% python3 -q
>>> import numpy as np
>>> np.set_printoptions(precision=3, suppress=True, linewidth=120, floatmode="fixed")
>>> def rd(a):
...     return np.round(a, 3) + 0
... 
>>> K = np.load("data.npy")
>>> K
array([[ -7.000,  -2.000,   1.000],
       [  2.000, -24.000,  14.000],
       [  2.000, -28.000,  18.000]])
>>> w, V = np.linalg.eig(K)
>>> rd(w)
array([-8.000, -9.000,  4.000])
>>> rd(K @ V[:, 0] - w[0] * V[:, 0])
array([0.000, 0.000, 0.000])
>>> rd(np.prod(w))
np.float64(288.0)
>>> rd(np.sort(np.linalg.eigvals(np.linalg.inv(K))))
array([-0.125, -0.111,  0.250])
>>> M = np.load("x.npy")
>>> rd(M)
array([[-0.606,  0.045,  0.606, -0.703,  0.318,  0.348, -0.261,  0.073],
       [ 0.045,  1.494, -0.121, -0.156,  0.818, -0.543,  1.360, -0.248],
       [ 0.606, -0.121, -1.452, -0.874, -0.402, -0.057,  0.031,  0.348],
       [-0.703, -0.156, -0.874,  0.488,  0.457,  1.552, -0.080, -0.209],
       [ 0.318,  0.818, -0.402,  0.457,  0.431, -0.361,  0.622,  0.534],
       [ 0.348, -0.543, -0.057,  1.552, -0.361,  0.010, -0.288,  0.123],
       [-0.261,  1.360,  0.031, -0.080,  0.622, -0.288, -0.557,  1.252],
       [ 0.073, -0.248,  0.348, -0.209,  0.534,  0.123,  1.252,  0.192]])
>>> r = np.linalg.matrix_rank(M)
>>> r
np.int64(6)
>>> N = np.linalg.svd(M)[2][r:].T
>>> rd(M @ N)
array([[0.000, 0.000],
       [0.000, 0.000],
       [0.000, 0.000],
       [0.000, 0.000],
       [0.000, 0.000],
       [0.000, 0.000],
       [0.000, 0.000],
       [0.000, 0.000]])
>>> N.shape
(8, 2)
>>> np.allclose(M @ N, 0)
True
>>> np.linalg.matrix_rank(M.T @ M), np.linalg.matrix_rank(M @ M.T)
(np.int64(6), np.int64(6))
>>> np.all(np.linalg.eigvalsh(M) > 0)
np.False_
>>> try:
...     np.linalg.cholesky(M)
... except np.linalg.LinAlgError as e:
...     print(repr(e))
... 
LinAlgError('Matrix is not positive definite')
>>> w, V = np.linalg.eigh(M)
>>> rd(np.linalg.eigvalsh(M + -3 * np.eye(8)))
array([-5.000, -5.000, -5.000, -3.000, -3.000, -2.000, -1.000,  0.000])
>>> rd(V.T @ V)
array([[1.000, 0.000, 0.000, 0.000, 0.000, 0.000, 0.000, 0.000],
       [0.000, 1.000, 0.000, 0.000, 0.000, 0.000, 0.000, 0.000],
       [0.000, 0.000, 1.000, 0.000, 0.000, 0.000, 0.000, 0.000],
       [0.000, 0.000, 0.000, 1.000, 0.000, 0.000, 0.000, 0.000],
       [0.000, 0.000, 0.000, 0.000, 1.000, 0.000, 0.000, 0.000],
       [0.000, 0.000, 0.000, 0.000, 0.000, 1.000, 0.000, 0.000],
       [0.000, 0.000, 0.000, 0.000, 0.000, 0.000, 1.000, 0.000],
       [0.000, 0.000, 0.000, 0.000, 0.000, 0.000, 0.000, 1.000]])
>>> np.abs(V[:, -1]).round(6).argmax()
np.int64(1)
>>> rd(np.linalg.svd(M, compute_uv=False))
array([3.000, 2.000, 2.000, 2.000, 2.000, 1.000, 0.000, 0.000])
>>> (w > 1e-8).sum(), (w < -1e-8).sum()
(np.int64(3), np.int64(3))
>>> left, s, VT = np.linalg.svd(M)
>>> rd(s)
array([3.000, 2.000, 2.000, 2.000, 2.000, 1.000, 0.000, 0.000])
>>> A2 = left[:, :6] @ np.diag(s[:6]) @ VT[:6]
>>> np.linalg.matrix_rank(A2)
np.int64(6)
>>> np.linalg.matrix_rank(M, rtol=0.05)
np.int64(6)
>>> mat = np.load("block11.npy")
>>> mat
array([[ 1, -1,  1],
       [ 1,  0,  0],
       [ 1,  1,  1],
       [ 1,  2,  4],
       [ 1,  3,  9],
       [ 1,  4, 16]])
>>> left, s, VT = np.linalg.svd(mat)
>>> rd(s)
array([19.637,  1.863,  1.711])
>>> np.argmax(s[:-1] / (s[1:] + 1e-6)) + 1
np.int64(1)
>>> A2 = left[:, :1] @ np.diag(s[:1]) @ VT[:1]
>>> np.linalg.matrix_rank(A2)
np.int64(1)
>>> rd(np.abs(mat - A2).max())
np.float64(1.209)
>>> A2 = np.c_[mat[:, :1] @ np.array([[1]]), np.array([2, 0, -1, -3, 1, -3])]
>>> A2
array([[ 1,  2],
       [ 1,  0],
       [ 1, -1],
       [ 1, -3],
       [ 1,  1],
       [ 1, -3]])
>>> np.linalg.matrix_rank(np.c_[mat, A2])
np.int64(4)
>>> t = np.radians(135)
>>> R = np.eye(3)
>>> R[2, 2] = R[1, 1] = np.cos(t)
>>> R[2, 1], R[1, 2] = -np.sin(t), np.sin(t)
>>> rd(R)
array([[ 1.000,  0.000,  0.000],
       [ 0.000, -0.707,  0.707],
       [ 0.000, -0.707, -0.707]])
>>> A2 = mat @ R.T
>>> np.allclose(np.linalg.norm(mat, axis=1), np.linalg.norm(A2, axis=1))
True
>>> np.allclose(mat @ mat.T, A2 @ A2.T)
True
>>> feats = np.load("w.npy")
>>> feats
array([[ 0,  0, -4,  0,  0,  0,  0,  0],
       [ 0,  0,  0, -2,  0,  0,  0,  0],
       [ 2,  0,  0,  0,  0,  0,  0,  0],
       [ 0,  0,  0,  0,  0,  0,  0, -4],
       [ 0,  0,  0,  0,  0, -3,  0,  0],
       [ 0,  0,  0,  0,  0,  0,  0,  0],
       [ 0,  0,  0,  0,  2,  0,  0,  0],
       [ 0,  4,  0,  0,  0,  0,  0,  0]])
>>> np.allclose(feats @ feats.T, feats.T @ feats)
False
>>> feats.inv()
Traceback (most recent call last):
  File "<python-input-54>", line 1, in <module>
    feats.inv()
    ^^^^^^^^^
AttributeError: 'numpy.ndarray' object has no attribute 'inv'
>>> rd(np.linalg.det(feats))
np.float64(0.0)
>>> np.linalg.matrix_power(feats, 4)
array([[  64,    0,    0,    0,    0,    0,    0,    0],
       [   0,    0,    0,  -64,    0,    0,    0,    0],
       [   0,    0,   64,    0,    0,    0,    0,    0],
       [   0,    0,    0,    0,    0,    0,    0, -128],
       [   0,    0,    0,    0,    0,    0,    0,    0],
       [   0,    0,    0,    0,    0,    0,    0,    0],
       [   0,    0,    0,    0,    0,    0,    0,    0],
       [   0,  128,    0,    0,    0,    0,    0,    0]])
>>> rd(np.sort(np.abs(np.linalg.eigvals(feats))))
array([0.000, 0.000, 0.000, 2.828, 2.828, 3.175, 3.175, 3.175])
>>> (feats - feats.T) / 2
array([[ 0.000,  0.000, -3.000,  0.000,  0.000,  0.000,  0.000,  0.000],
       [ 0.000,  0.000,  0.000, -1.000,  0.000,  0.000,  0.000, -2.000],
       [ 3.000,  0.000,  0.000,  0.000,  0.000,  0.000,  0.000,  0.000],
       [ 0.000,  1.000,  0.000,  0.000,  0.000,  0.000,  0.000, -2.000],
       [ 0.000,  0.000,  0.000,  0.000,  0.000, -1.500, -1.000,  0.000],
       [ 0.000,  0.000,  0.000,  0.000,  1.500,  0.000,  0.000,  0.000],
       [ 0.000,  0.000,  0.000,  0.000,  1.000,  0.000,  0.000,  0.000],
       [ 0.000,  2.000,  0.000,  2.000,  0.000,  0.000,  0.000,  0.000]])
>>> rd(np.abs(np.linalg.eigvals(feats)).max())
np.float64(3.175)
>>> (feats + feats.T) / 2
array([[ 0.000,  0.000, -1.000,  0.000,  0.000,  0.000,  0.000,  0.000],
       [ 0.000,  0.000,  0.000, -1.000,  0.000,  0.000,  0.000,  2.000],
       [-1.000,  0.000,  0.000,  0.000,  0.000,  0.000,  0.000,  0.000],
       [ 0.000, -1.000,  0.000,  0.000,  0.000,  0.000,  0.000, -2.000],
       [ 0.000,  0.000,  0.000,  0.000,  0.000, -1.500,  1.000,  0.000],
       [ 0.000,  0.000,  0.000,  0.000, -1.500,  0.000,  0.000,  0.000],
       [ 0.000,  0.000,  0.000,  0.000,  1.000,  0.000,  0.000,  0.000],
       [ 0.000,  2.000,  0.000, -2.000,  0.000,  0.000,  0.000,  0.000]])
>>> feats @ feats
array([[ -8,   0,   0,   0,   0,   0,   0,   0],
       [  0,   0,   0,   0,   0,   0,   0,   8],
       [  0,   0,  -8,   0,   0,   0,   0,   0],
       [  0, -16,   0,   0,   0,   0,   0,   0],
       [  0,   0,   0,   0,   0,   0,   0,   0],
       [  0,   0,   0,   0,   0,   0,   0,   0],
       [  0,   0,   0,   0,   0,  -6,   0,   0],
       [  0,   0,   0,  -8,   0,   0,   0,   0]])
>>> t3 = np.stack([feats, -1 * feats, feats[::-1]])
>>> t3.shape
(3, 8, 8)
>>> t3.sum(axis=0)
array([[ 0,  4,  0,  0,  0,  0,  0,  0],
       [ 0,  0,  0,  0,  2,  0,  0,  0],
       [ 0,  0,  0,  0,  0,  0,  0,  0],
       [ 0,  0,  0,  0,  0, -3,  0,  0],
       [ 0,  0,  0,  0,  0,  0,  0, -4],
       [ 2,  0,  0,  0,  0,  0,  0,  0],
       [ 0,  0,  0, -2,  0,  0,  0,  0],
       [ 0,  0, -4,  0,  0,  0,  0,  0]])
>>> np.einsum("bij,cij->bc", t3, t3)
array([[ 69, -69,   0],
       [-69,  69,   0],
       [  0,   0,  69]])
>>> (t3 @ feats.T).shape
(3, 8, 8)
>>> np.argsort(-np.linalg.norm(feats, axis=0).round(6), kind="stable")[:3]
array([1, 2, 7])
>>> [round(float(x), 3) for x in np.linalg.svd(feats, compute_uv=False)[:3]]
[4.0, 4.0, 4.0]
>>> r0 = np.array([5, 3])
>>> np.array([np.convolve(row, r0, "same") for row in feats])
array([[  0,   0, -20, -12,   0,   0,   0,   0],
       [  0,   0,   0, -10,  -6,   0,   0,   0],
       [ 10,   6,   0,   0,   0,   0,   0,   0],
       [  0,   0,   0,   0,   0,   0,   0, -20],
       [  0,   0,   0,   0,   0, -15,  -9,   0],
       [  0,   0,   0,   0,   0,   0,   0,   0],
       [  0,   0,   0,   0,  10,   6,   0,   0],
       [  0,  20,  12,   0,   0,   0,   0,   0]])
>>> np.cross(feats[2, :3], feats[6, :3])
array([0, 0, 0])
>>> x0 = np.array([-6, -4, -5, -2, -7, 7, 9, 5])
>>> (feats * x0).sum(axis=1)
array([ 20,   4, -12, -20, -21,   0, -14, -16])
>>> np.linalg.norm(feats @ x0) <= np.linalg.norm(feats, 2) * np.linalg.norm(x0) + 1e-9
np.True_
>>> F = np.loadtxt("arr.csv", delimiter=",")
>>> F
array([[-2.000,  6.000, -1.000, -2.000, -7.000,  2.000],
       [ 6.000, -2.000,  6.000, -1.000, -2.000, -7.000],
       [-1.000,  6.000, -2.000,  6.000, -1.000, -2.000],
       [-2.000, -1.000,  6.000, -2.000,  6.000, -1.000],
       [-7.000, -2.000, -1.000,  6.000, -2.000,  6.000],
       [ 2.000, -7.000, -2.000, -1.000,  6.000, -2.000]])
>>> np.all(np.linalg.eigvalsh(F) > 0)
np.False_
>>> w, V = np.linalg.eigh(F)
>>> x0 = np.array([1, -9, 6, -3, 2, -4])
>>> (np.sign(V[:, -1].round(6)) == np.sign(V[0, -1].round(6))).astype(int)
array([1, 1, 1, 0, 0, 0])
>>> rd(V * np.maximum(w, 0) @ V.T)
array([[ 2.838,  2.322, -0.142, -2.298, -3.460, -1.738],
       [ 2.322,  4.242,  2.623, -0.101, -3.065, -3.460],
       [-0.142,  2.623,  3.212,  2.196, -0.101, -2.298],
       [-2.298, -0.101,  2.196,  3.212,  2.623, -0.142],
       [-3.460, -3.065, -0.101,  2.623,  4.242,  2.322],
       [-1.738, -3.460, -2.298, -0.142,  2.322,  2.838]])
>>> rd(V * np.abs(w) @ V.T)
array([[ 7.676, -1.356,  0.716, -2.595,  0.080, -5.476],
       [-1.356, 10.483, -0.753,  0.799, -4.129,  0.080],
       [ 0.716, -0.753,  8.424, -1.607,  0.799, -2.595],
       [-2.595,  0.799, -1.607,  8.424, -0.753,  0.716],
       [ 0.080, -4.129,  0.799, -0.753, 10.483, -1.356],
       [-5.476,  0.080, -2.595,  0.716, -1.356,  7.676]])
>>> w, V = np.linalg.eigh(F)
>>> rd(V @ np.diag(w) @ V.T)
array([[-2.000,  6.000, -1.000, -2.000, -7.000,  2.000],
       [ 6.000, -2.000,  6.000, -1.000, -2.000, -7.000],
       [-1.000,  6.000, -2.000,  6.000, -1.000, -2.000],
       [-2.000, -1.000,  6.000, -2.000,  6.000, -1.000],
       [-7.000, -2.000, -1.000,  6.000, -2.000,  6.000],
       [ 2.000, -7.000, -2.000, -1.000,  6.000, -2.000]])
>>> rd(w)
array([-17.015,  -7.883,  -6.431,  -1.254,   7.686,  12.898])
>>> rd(np.linalg.eigvalsh(F + 3 * np.eye(6)))
array([-14.015,  -4.883,  -3.431,   1.746,  10.686,  15.898])
>>> np.abs(V[:, -1]).round(6).argmax()
np.int64(1)
>>> np.unique(w.round(6) + 0, return_counts=True)[1]
array([1, 1, 1, 1, 1, 1])
>>> rd(np.linalg.svd(F, compute_uv=False))
array([17.015, 12.898,  7.883,  7.686,  6.431,  1.254])
>>> rd(V.T @ V)
array([[1.000, 0.000, 0.000, 0.000, 0.000, 0.000],
       [0.000, 1.000, 0.000, 0.000, 0.000, 0.000],
       [0.000, 0.000, 1.000, 0.000, 0.000, 0.000],
       [0.000, 0.000, 0.000, 1.000, 0.000, 0.000],
       [0.000, 0.000, 0.000, 0.000, 1.000, 0.000],
       [0.000, 0.000, 0.000, 0.000, 0.000, 1.000]])
>>> rd(V.T @ F @ V)
array([[-17.015,   0.000,   0.000,   0.000,   0.000,   0.000],
       [  0.000,  -7.883,   0.000,   0.000,   0.000,   0.000],
       [  0.000,   0.000,  -6.431,   0.000,   0.000,   0.000],
       [  0.000,   0.000,   0.000,  -1.254,   0.000,   0.000],
       [  0.000,   0.000,   0.000,   0.000,   7.686,   0.000],
       [  0.000,   0.000,   0.000,   0.000,   0.000,  12.898]])
